$ python -q
>>> import numpy as np
>>> np.set_printoptions(suppress=True, linewidth=160)
>>> def rd(a):
...     return np.round(a, 4) + 0
... 
>>> K = np.load("dump.npy")
>>> K
array([[ 46., -63., -42.,  49.,  63.,  28., -42., -56.,  56., -56.,  28., -35.],
       [-63.,  78.,  54., -63., -81., -36.,  54.,  72., -72.,  72., -36.,  45.],
       [-42.,  54.,  33., -42., -54., -24.,  36.,  48., -48.,  48., -24.,  30.],
       [ 49., -63., -42.,  46.,  63.,  28., -42., -56.,  56., -56.,  28., -35.],
       [ 63., -81., -54.,  63.,  78.,  36., -54., -72.,  72., -72.,  36., -45.],
       [ 28., -36., -24.,  28.,  36.,  13., -24., -32.,  32., -32.,  16., -20.],
       [-42.,  54.,  36., -42., -54., -24.,  33.,  48., -48.,  48., -24.,  30.],
       [-56.,  72.,  48., -56., -72., -32.,  48.,  61., -64.,  64., -32.,  40.],
       [ 56., -72., -48.,  56.,  72.,  32., -48., -64.,  61., -64.,  32., -40.],
       [-56.,  72.,  48., -56., -72., -32.,  48.,  64., -64.,  61., -32.,  40.],
       [ 28., -36., -24.,  28.,  36.,  16., -24., -32.,  32., -32.,  13., -20.],
       [-35.,  45.,  30., -35., -45., -20.,  30.,  40., -40.,  40., -20.,  22.]])
>>> vals, V = np.linalg.eigh(K)
>>> rd(np.linalg.eigvalsh(K @ K))
array([     9.,      9.,      9.,      9.,      9.,      9.,      9.,      9.,      9.,      9.,      9., 334084.])
>>> rd(np.linalg.eigvalsh(K + 3 * np.eye(12)))
array([  0.,   0.,   0.,   0.,   0.,   0.,   0.,   0.,   0.,   0.,   0., 581.])
>>> np.all(np.linalg.eigvalsh(K) > 0)
np.False_
>>> Uu, sigma, Vh = np.linalg.svd(K)
>>> rd(sigma)
array([578.,   3.,   3.,   3.,   3.,   3.,   3.,   3.,   3.,   3.,   3.,   3.])
>>> np.argmax(sigma[:-1] / (sigma[1:] + 1e-6)) + 1
np.int64(1)
>>> other = Uu[:, :1] @ np.diag(sigma[:1]) @ Vh[:1]
>>> np.linalg.matrix_rank(other)
np.int64(1)
>>> np.linalg.matrix_rank(K, rtol=0.05)
np.int64(1)
>>> vals, V = np.linalg.eigh(K)
>>> x0 = np.array([8, 2, 0, 6, 2, 9, 8, 5, 4, 5, 9, 9])
>>> (np.sign(V[:, -1].round(6)) == np.sign(V[0, -1].round(6))).astype(int)
array([1, 0, 0, 1, 1, 1, 0, 0, 1, 0, 1, 0])
>>> rd(x0 @ K @ x0 / (x0 @ x0)), rd(vals[0]), vals[-1]
(np.float64(-1.2516), np.float64(-3.0), np.float64(578.0))
>>> rd(np.linalg.eigvalsh(K[1:, 1:]))
array([ -3.,  -3.,  -3.,  -3.,  -3.,  -3.,  -3.,  -3.,  -3.,  -3., 529.])
>>> other = np.array([[-2, -1, -1],
...     [2, -2, -1],
...     [-3, -3, -2],
...     [-1, -3, 3],
...     [1, -2, 2],
...     [0, -1, 1],
...     [-2, 3, -1],
...     [3, 0, 2],
...     [3, -2, 2],
...     [-3, 3, 2],
...     [-3, 3, 3],
...     [3, 0, 1]])
>>> np.vstack([K, other.T]).shape
(15, 12)
>>> np.linalg.matrix_rank(np.vstack([K, other.T]))
np.int64(12)
>>> other.T @ K.T
array([[ -15.,   21.,   27.,  -18.,  -30.,  -12.,   24.,   15.,  -33.,   33.,   -3.,    6.],
       [-417.,  546.,  369., -411., -534., -237.,  351.,  480., -474.,  471., -249.,  300.],
       [ 381., -483., -318.,  369.,  480.,  213., -321., -438.,  426., -438.,  207., -273.]])
>>> W0 = np.loadtxt("w.csv", delimiter=",")
>>> W0
array([[-0.5956, -0.0927,  0.5174],
       [-0.025 , -0.4802,  1.0892],
       [-0.2921,  0.1065,  1.1528],
       [ 0.2223, -0.3277,  1.2287],
       [-0.0265,  0.1659,  0.832 ],
       [ 0.4191,  0.0195,  0.6714],
       [ 0.1415,  0.3843,  1.1444],
       [ 0.2781, -0.0191,  1.1726],
       [ 0.0681,  0.2095,  1.3144],
       [-0.2967,  0.3695,  0.8188],
       [-0.172 ,  0.2886,  0.2131],
       [ 0.0783,  0.0035,  1.7216],
       [-0.1275,  0.1592,  0.6063],
       [ 0.3171, -0.2486,  0.9437],
       [ 1.3015,  1.3238,  0.3128],
       [ 0.8034,  1.2025,  0.0702],
       [ 0.7467,  1.6537, -0.1068],
       [ 1.3627,  1.6445,  0.0406],
       [ 1.2848,  1.219 , -0.1056],
       [ 0.7601,  0.764 , -0.3379],
       [ 1.0781,  1.1242,  0.4652],
       [ 1.1525,  1.3912, -0.4484],
       [ 1.1764,  0.3059, -0.4091],
       [ 0.6471,  0.9638, -0.2905],
       [ 0.8276,  0.8384,  0.4257],
       [ 1.1872,  1.2348, -0.1154],
       [ 1.2218,  0.9163, -0.0231],
       [ 1.2662,  1.052 , -0.4609]])
>>> dist = np.linalg.norm(W0[:, None] - W0[None], axis=-1)
>>> np.unravel_index(dist.round(6).argmax(), dist.shape)
(np.int64(11), np.int64(21))
>>> np.flatnonzero(dist[10] < dist.mean() / 2)
array([ 0,  4,  9, 10, 12])
>>> np.linalg.matrix_rank(dist ** 2)
np.int64(5)
>>> cov = np.cov(W0, rowvar=False)
>>> np.argwhere(np.triu(np.abs(np.corrcoef(W0.T)) > 0.8, 1))
array([], shape=(0, 2), dtype=int64)
>>> np.argsort(-W0.std(axis=0).round(6), kind="stable")
array([1, 2, 0])
>>> rd(W0.std(axis=0))
array([0.587 , 0.6166, 0.6145])
>>> rd(np.corrcoef(W0[:, 0], W0[:, 1])[0, 1])
np.float64(0.7838)
>>> rd(cov)
array([[ 0.3573,  0.2942, -0.2629],
       [ 0.2942,  0.3943, -0.2873],
       [-0.2629, -0.2873,  0.3916]])
>>> x0 = np.ones(3)
>>> for _ in range(6):
...     x0 = cov @ x0
...     x0 /= np.linalg.norm(x0)
...     print(round(x0 @ cov @ x0, 4))
... 
0.8542
0.9432
0.9447
0.9448
0.9448
0.9448
>>> rd(np.linalg.eigvalsh(cov)[-1])
np.float64(0.9448)
>>> rd(x0)
array([ 0.5573,  0.5984, -0.5757])
